% python3 -q
>>> import numpy as np
>>> np.set_printoptions(suppress=True, linewidth=200)
>>> Y = np.array([[0.3, 1.5], [-0.1, -1.0], [1.2, -0.9]])
>>> C = np.array([[1.0, 0.8, 0.8, 0.4, 2.2], [0.1, 1.2, 0.7, 0.7, 0.4]])
>>> K = Y @ C
>>> print(K.round(2))
[[ 0.45  2.04  1.29  1.17  1.26]
 [-0.2  -1.28 -0.78 -0.74 -0.62]
 [ 1.11 -0.12  0.33 -0.15  2.28]]
>>> Uu, sig, Vt = np.linalg.svd(K)
>>> vecs = Vt[:(sig > 1e-8).sum()]
>>> rng = np.random.default_rng(28091)
>>> vec = K[2] + -3 * K[0] + rng.integers(2) * np.eye(5)[2]
>>> print(vec.round(2))
[-0.24 -6.24 -3.54 -3.66 -1.5 ]
>>> print(np.round(np.diag(vecs.T @ vecs), 2))
[0.19 0.61 0.19 0.22 0.79]
>>> print(np.allclose(vecs.T @ vecs @ vec, vec))
True
>>> print(np.linalg.matrix_rank(np.vstack([K, vec])))
2
>>> print(np.round(vecs.T @ vecs, 2))
[[ 0.19 -0.06  0.04 -0.05  0.38]
 [-0.06  0.61  0.32  0.36 -0.02]
 [ 0.04  0.32  0.19  0.19  0.13]
 [-0.05  0.36  0.19  0.22 -0.04]
 [ 0.38 -0.02  0.13 -0.04  0.79]]
>>> def softmax(z):
...     e = np.exp(z - z.max(axis=-1, keepdims=True))
...     return e / e.sum(axis=-1, keepdims=True)
... 
>>> print(np.round(softmax(K[2]), 2))
[0.19 0.06 0.09 0.05 0.61]
>>> print(np.round(softmax(K).sum(axis=1), 2))
[1. 1. 1.]
>>> att = K @ K.T / np.sqrt(5)
>>> print(softmax(att).round(6).argmax(axis=1))
[0 1 2]
>>> print(np.round(softmax(att + np.triu(np.full(att.shape, -np.inf), 1)), 2))
[[1.   0.   0.  ]
 [0.02 0.98 0.  ]
 [0.19 0.02 0.79]]
>>> G = K.T @ K
>>> print(np.round(np.linalg.svd(K, compute_uv=False) ** 2, 2) + 0)
[14.05  4.73  0.  ]
>>> print(np.linalg.matrix_rank(G))
2
>>> print((K @ K.T).shape)
(3, 3)
>>> print(round(float(np.trace(G)), 2), np.round((K ** 2).sum(), 2))
18.78 18.78
>>> print(np.round(np.linalg.eigvalsh(G)[::-1], 2) + 0)
[14.05  4.73  0.    0.    0.  ]
>>> Y = np.array([[1, 1], [1, -1]])
>>> arr = np.kron(Y, np.kron(Y, Y))[rng.permutation(8)][:3]
>>> print(arr)
[[ 1 -1 -1  1  1 -1 -1  1]
 [ 1  1  1  1 -1 -1 -1 -1]
 [ 1 -1  1 -1 -1  1 -1  1]]
>>> Y = arr + rng.integers(-2, 3, (3, 1)) @ rng.integers(-2, 3, (1, 8))
>>> print(Y)
[[ 3 -2 -2  2  3 -2 -2  0]
 [-1  2  2  0 -3  0  0  0]
 [-1  0  2 -2 -3  2  0  2]]
>>> print(Y - arr)
[[ 2 -1 -1  1  2 -1 -1 -1]
 [-2  1  1 -1 -2  1  1  1]
 [-2  1  1 -1 -2  1  1  1]]
>>> Uu, sig, Vt = np.linalg.svd(Y, full_matrices=False)
>>> print(Uu.shape, sig.shape, Vt.shape)
(3, 3) (3,) (3, 8)
>>> print(np.allclose(Uu * sig @ Vt, Y))
True
>>> print(np.round(Vt @ Vt.T, 2) + 0)
[[1. 0. 0.]
 [0. 1. 0.]
 [0. 0. 1.]]
>>> print(sig.round(2))
[8.28 2.83 2.34]
>>> print(np.round(Uu.T @ Uu, 2) + 0)
[[1. 0. 0.]
 [0. 1. 0.]
 [0. 0. 1.]]
>>> Uu, sig = np.linalg.svd(arr)
Traceback (most recent call last):
  File "<python-input-39>", line 1, in <module>
    Uu, sig = np.linalg.svd(arr)
    ^^^^^^^
ValueError: too many values to unpack (expected 2)
>>> Uu, sig, Vt = np.linalg.svd(arr, full_matrices=False)
>>> print((sig > 1e-8).sum())
3
>>> print(Uu.shape, sig.shape, Vt.shape)
(3, 3) (3,) (3, 8)
>>> print(np.round(Vt @ Vt.T, 2) + 0)
[[1. 0. 0.]
 [0. 1. 0.]
 [0. 0. 1.]]
>>> print(np.allclose(Uu * sig @ Vt, arr))
True
>>> print(sig.round(2))
[2.83 2.83 2.83]
>>> print(np.round(np.linalg.norm(arr, axis=0), 2))
[1.73 1.73 1.73 1.73 1.73 1.73 1.73 1.73]
>>> print(round(np.linalg.norm(arr, 2), 2))
2.83
>>> print(np.round(np.linalg.norm(arr, axis=1), 2))
[2.83 2.83 2.83]
>>> print(np.round(np.linalg.norm(arr, 1), 2), np.round(np.linalg.norm(arr, np.inf), 2))
3.0 8.0
>>> print(np.round(np.linalg.norm(arr) ** 2 / np.linalg.norm(arr, 2) ** 2, 2))
3.0
>>> print(arr[1] @ arr[0])
0
>>> print(np.round(np.linalg.norm(arr[1], 1), 2), round(np.linalg.norm(arr[1], np.inf), 2))
8.0 1.0
>>> arr @ arr
Traceback (most recent call last):
  File "<python-input-53>", line 1, in <module>
    arr @ arr
    ~~~~^~~~~
ValueError: matmul: Input operand 1 has a mismatch in its core dimension 0, with gufunc signature (n?,k),(k,m?)->(n?,m?) (size 3 is different from 8)
>>> G = arr.T @ arr
>>> print(np.diag(G))
[3 3 3 3 3 3 3 3]
>>> print(np.round(np.linalg.eigvalsh(G)[::-1], 2) + 0)
[8. 8. 8. 0. 0. 0. 0. 0.]
>>> A = np.load("arr.npy")
>>> print(A)
[[-1  2  2 -4]
 [-3  1  6 -2]
 [-1  2 -2  4]
 [-3  1 -6  2]]
>>> f = np.array([1, -2, -1, 2])
>>> Y = A + np.outer(f, np.eye(4)[0])
>>> print(Y)
[[ 0.  2.  2. -4.]
 [-5.  1.  6. -2.]
 [-2.  2. -2.  4.]
 [-1.  1. -6.  2.]]
>>> print(round(float(np.linalg.det(Y) / np.linalg.det(A)), 2), np.round(1 + np.linalg.solve(A, f)[0], 2))
1.0 1.0
>>> f = np.array([1, -1, 1, 1])
>>> g = np.array([4, 1, -5, -3])
>>> mat = f[:, None] + g[None, :]
>>> print(mat)
[[ 5  2 -4 -2]
 [ 3  0 -6 -4]
 [ 5  2 -4 -2]
 [ 5  2 -4 -2]]
>>> print(np.round(mat @ np.linalg.pinv(mat) @ mat, 2) + 0)
[[ 5.  2. -4. -2.]
 [ 3.  0. -6. -4.]
 [ 5.  2. -4. -2.]
 [ 5.  2. -4. -2.]]
>>> try:
...     np.linalg.inv(mat)
... except np.linalg.LinAlgError as e:
...     print(e)
... 
Singular matrix
>>> print(np.round(softmax(10 * mat[0]), 2) + 0)
[1. 0. 0. 0.]
>>> att = mat @ mat.T / np.sqrt(4)
>>> print(np.round(softmax(att)[0] @ mat, 2))
[ 4.78  1.78 -4.22 -2.22]
>>> r = np.linalg.matrix_rank(mat)
>>> print(r)
2
>>> N = np.linalg.svd(mat)[2][r:].T
>>> print(np.round(mat @ N, 2) + 0)
[[0. 0.]
 [0. 0.]
 [0. 0.]
 [0. 0.]]
>>> print(np.linalg.matrix_rank(mat.T @ mat), np.linalg.matrix_rank(mat @ mat.T))
2 2
>>> print(np.round(N @ N.T, 2))
[[ 0.29 -0.42  0.16 -0.03]
 [-0.42  0.69 -0.1  -0.17]
 [ 0.16 -0.1   0.38 -0.45]
 [-0.03 -0.17 -0.45  0.65]]
>>> print(N.shape)
(4, 2)
>>> print(np.allclose(mat @ N, 0))
True
>>> idx = rng.permutation(4)
>>> print(idx)
[3 1 0 2]
>>> Y = A[idx][:, idx]
>>> print(np.diag(Y))
[ 2  1 -1 -2]
>>> print(np.allclose(Y, A))
False
>>> print(np.trace(Y))
0
>>> print(Y)
[[ 2  1 -3 -6]
 [-2  1 -3  6]
 [-4  2 -1  2]
 [ 4  2 -1 -2]]
>>> Y = mat + rng.integers(-2, 3, (4, 2)) @ rng.integers(-2, 3, (2, 4))
>>> print(Y)
[[  8   8  -4  -3]
 [  8   2 -10  -3]
 [  8   2  -7  -1]
 [  0   0   0  -3]]
>>> print(Y - mat)
[[ 3  6  0 -1]
 [ 5  2 -4  1]
 [ 3  0 -3  1]
 [-5 -2  4 -1]]
>>> print(np.round(np.linalg.svd(Y - mat, compute_uv=False), 2) + 0)
[11.24  5.53  0.    0.  ]
>>> E = np.load("test18.npy")
>>> print(E)
[[ 4.  0.  0.]
 [ 0. -3.  2.]
 [ 0.  1.  1.]]
>>> print((E != 0).astype(int))
[[1 0 0]
 [0 1 1]
 [0 1 1]]
>>> print(E @ E)
[[16.  0.  0.]
 [ 0. 11. -4.]
 [ 0. -2.  3.]]
>>> q = E.astype(float).copy()
>>> for j in range(3):
...     q[:, j] -= q[:, :j] @ (q[:, :j].T @ q[:, j])
...     q[:, j] /= np.linalg.norm(q[:, j])
... 
>>> print(np.round(q.T @ E, 2) + 0)
[[ 4.    0.    0.  ]
 [ 0.    3.16 -1.58]
 [ 0.    0.    1.58]]
>>> vec = np.array([0, 3, 0])
>>> target = E @ vec
>>> print(target)
[ 0. -9.  3.]
>>> print(np.round(np.linalg.solve(E, target + E[:, 0]), 2) + 0)
[1. 3. 0.]
>>> print(np.round(np.linalg.solve(E, target), 2) + 0)
[0. 3. 0.]
>>> print(np.round(np.linalg.solve(E, E[:, 1]), 2) + 0)
[0. 1. 0.]
>>> print(np.round(np.linalg.solve(E.T, E[2]), 2))
[ 0. -0.  1.]
>>> print(np.round(np.linalg.solve(E, 2 * target), 2) + 0)
[0. 6. 0.]
>>> Y = E / np.sqrt((E ** 2).mean(axis=1, keepdims=True))
>>> print(np.linalg.matrix_rank(Y) == np.linalg.matrix_rank(E))
True
>>> W0 = np.loadtxt("block6.csv", delimiter=",")
>>> print(W0)
[[-1. -3.  1.]
 [ 0.  2.  2.]
 [ 0.  0.  5.]]
>>> print(np.trace(W0))
6.0
>>> assert W0 == W0.T
Traceback (most recent call last):
  File "<python-input-111>", line 1, in <module>
    assert W0 == W0.T
           ^^^^^^^^^^
ValueError: The truth value of an array with more than one element is ambiguous. Use a.any() or a.all()
>>> np.linalg.determinant(W0)
Traceback (most recent call last):
  File "<python-input-112>", line 1, in <module>
    np.linalg.determinant(W0)
    ^^^^^^^^^^^^^^^^^^^^^
AttributeError: module 'numpy.linalg' has no attribute 'determinant'
>>> print(W0 @ W0)
[[ 1. -3. -2.]
 [ 0.  4. 14.]
 [ 0.  0. 25.]]
>>> print(np.linalg.matrix_rank(W0 - W0[0, 0] * np.eye(3)))
2
>>> vec = np.array([-1, 1, 3, 2])
>>> print(mat @ np.eye(4)[2])
[-4. -6. -4. -4.]
>>> print((mat @ vec).argmax())
0
>>> print(np.einsum("ij,j->i", mat, vec))
[-19 -29 -19 -19]
>>> print(mat @ vec)
[-19 -29 -19 -19]
>>> print(mat * vec)
[[ -5   2 -12  -4]
 [ -3   0 -18  -8]
 [ -5   2 -12  -4]
 [ -5   2 -12  -4]]
>>> print(np.sign((mat @ vec).round(6)))
[-1 -1 -1 -1]
>>> print(np.linalg.norm(mat @ vec) <= np.linalg.norm(mat, 2) * np.linalg.norm(vec) + 1e-9)
True
>>> print((mat * vec).sum(axis=1))
[-19 -29 -19 -19]
>>> X = np.eye(5, dtype=int)[rng.permutation(5)]
>>> print(X)
[[0 0 0 1 0]
 [0 0 0 0 1]
 [1 0 0 0 0]
 [0 1 0 0 0]
 [0 0 1 0 0]]
>>> G = X.T @ X
>>> print(G)
[[1 0 0 0 0]
 [0 1 0 0 0]
 [0 0 1 0 0]
 [0 0 0 1 0]
 [0 0 0 0 1]]
>>> print(np.allclose(G, G.T))
True
>>> print((X @ X.T).shape)
(5, 5)
>>> vec = np.array([2, 5, 5, 4, 3])
>>> a = np.maximum(X @ vec, 0)
>>> print(a)
[4 3 2 5 5]
>>> print(np.round(np.tanh(X @ vec), 2))
[1.   1.   0.96 1.   1.  ]
>>> print(np.maximum(X @ (3 * vec), 0))
[12  9  6 15 15]
>>> print(X * (a > 1e-9)[:, None])
[[0 0 0 1 0]
 [0 0 0 0 1]
 [1 0 0 0 0]
 [0 1 0 0 0]
 [0 0 1 0 0]]
>>> Y = np.linalg.inv(X)
>>> print(round(np.linalg.slogdet(X)[0], 2))
1.0
>>> print(Y)
[[0. 0. 1. 0. 0.]
 [0. 0. 0. 1. 0.]
 [0. 0. 0. 0. 1.]
 [1. 0. 0. 0. 0.]
 [0. 1. 0. 0. 0.]]
>>> print(round(float(np.linalg.cond(X)), 2))
1.0
>>> print(np.round(np.linalg.det(X) * np.linalg.det(Y), 2))
1.0
>>> vec = np.array([1, 6, 3, -7, 6])
>>> target = X @ vec
>>> b, lr = np.zeros(5), 1 / np.linalg.norm(X, 2) ** 2
>>> for i in range(200):
...     b -= lr * X.T @ (X @ b - target)
...     if i % 50 == 0: print(i, round(np.linalg.norm(X @ b - target), 2))
... 
0 0.0
50 0.0
100 0.0
150 0.0
>>> print(b)
[ 1.  6.  3. -7.  6.]
>>> print(np.round(np.linalg.cond(X), 2))
1.0
>>> m1 = np.array([[-0.29, -1.28, -0.29, 1.79],
...     [1.25, 0.38, 0.67, 1.22],
...     [0.94, -1.53, -1.9, 0.34]])
>>> print(m1)
[[-0.29 -1.28 -0.29  1.79]
 [ 1.25  0.38  0.67  1.22]
 [ 0.94 -1.53 -1.9   0.34]]
>>> w1 = np.array([[-3, 1, -1, -2], [1, 2, 1, 2], [-3, 2, 0, 1], [-2, 3, -1, 2]])
>>> b = np.array([0, 0, 1, 3])
>>> hid = np.maximum(m1 @ w1 + b, 0)
>>> print(np.round((hid > 0).mean(axis=0), 2))
[0.33 0.67 0.   0.67]
>>> print(hid.round(2))
[[0.   1.94 0.   4.31]
 [0.   7.01 0.   4.37]
 [0.67 0.   0.   0.  ]]
>>> C = np.array([[1, -4, 0], [-2, 3, -1], [-4, 1, 4], [3, -3, -4]])
>>> print(np.round(hid @ C, 2))
[[  9.05  -7.11 -19.18]
 [ -0.91   7.92 -24.49]
 [  0.67  -2.68   0.  ]]
